% python3 -q
>>> import numpy as np
>>> np.set_printoptions(precision=1, suppress=True, linewidth=100, floatmode="fixed")
>>> arr = np.load("x.npy")
>>> arr
array([[-4.4,  0.1, -1.1],
       [-3.6,  0.4, -4.4],
       [-1.1,  1.0,  0.6],
       [-1.4, -0.4, -5.5],
       [-0.8,  1.2,  0.6],
       [ 1.2,  0.6,  5.3],
       [ 1.0, -0.7, -1.3],
       [ 0.6, -2.5,  5.2],
       [ 2.0, -0.5,  0.8],
       [-0.8,  1.2,  1.2],
       [ 4.7,  1.1,  1.8],
       [ 0.3,  0.1,  2.7],
       [ 6.6, -2.1,  0.7]])
>>> labels = arr[:, 1] > np.median(arr[:, 1])
>>> r0 = arr[labels].mean(axis=0) - arr[~labels].mean(axis=0)
>>> r0
array([-0.7,  1.8,  0.6])
>>> np.argsort(-np.abs(r0).round(6), kind="stable")
array([1, 0, 2])
>>> rng = np.random.default_rng(9300)
>>> labels = rng.permutation(3)
>>> B = arr[:, labels] * rng.choice([-1, 1], 3)
>>> B
array([[ 4.4, -0.1,  1.1],
       [ 3.6, -0.4,  4.4],
       [ 1.1, -1.0, -0.6],
       [ 1.4,  0.4,  5.5],
       [ 0.8, -1.2, -0.6],
       [-1.2, -0.6, -5.3],
       [-1.0,  0.7,  1.3],
       [-0.6,  2.5, -5.2],
       [-2.0,  0.5, -0.8],
       [ 0.8, -1.2, -1.2],
       [-4.7, -1.1, -1.8],
       [-0.3, -0.1, -2.7],
       [-6.6,  2.1, -0.7]])
>>> U, _, vt = np.linalg.svd(arr.T @ B)
>>> np.round(U @ vt, 1) + 0
array([[-1.0,  0.0,  0.0],
       [ 0.0, -1.0,  0.0],
       [ 0.0,  0.0, -1.0]])
>>> np.round(np.linalg.lstsq(arr, B)[0], 1) + 0
array([[-1.0,  0.0,  0.0],
       [ 0.0, -1.0,  0.0],
       [ 0.0,  0.0, -1.0]])
>>> C2 = np.cov(arr, rowvar=False)
>>> C2
array([[ 9.0, -1.3,  4.0],
       [-1.3,  1.4, -0.4],
       [ 4.0, -0.4,  9.8]])
>>> np.round(np.polyfit(arr[:, 0], arr[:, 1], 1), 1) + 0
array([-0.1,  0.0])
>>> C2.shape
(3, 3)
>>> arr.std(axis=0)
array([2.9, 1.1, 3.0])
>>> J = np.load("layer10.npy")
>>> J
array([[  1,  -7,  -5,   4,  -1,  -1],
       [  0,   0,   0,   0,   0,   0],
       [  1,  -2,  -6,   3,   2,  -2],
       [  0,  -7,  -2,   7,   1,  -3],
       [  5,  -4,  -3,   4,   5,   1],
       [  5,  -4,  -3,   4,   5,   1],
       [  0,   0,   0,   0,   0,   0],
       [  0,   0,   0,   0,   0,   0],
       [  3,  -5,  -1,   4,   1,   1],
       [  0,   0,   0,   0,   0,   0],
       [  8,  -4, -12,  10,   8,   5],
       [  6, -11,  -8,   8,   4,   0],
       [  0,   0,   0,   0,   0,   0],
       [ -3,   4,  -3,   5,   0,   1],
       [ -7,   5, -12,   4,  -1,  -4],
       [  0,  -7,  -2,   7,   1,  -3],
       [ -2,   3,  -5,  -1,   1,  -3],
       [  5,  -4,  -3,   4,   5,   1],
       [ -3,   4,  -3,   5,   0,   1],
       [  3,  -5,  -1,   4,   1,   1]])
>>> # row 5 repeats row 4
>>> cen = (J - J.mean(axis=0)) / J.std(axis=0)
>>> cen.std(axis=0)
array([1.0, 1.0, 1.0, 1.0, 1.0, 1.0])
>>> beta = np.linalg.lstsq(np.delete(cen, 4, axis=1), cen[:, 4])[0]
>>> beta
array([ 2.0,  1.2,  0.1,  0.6, -0.7])
>>> np.abs(beta).argmax()
np.int64(0)
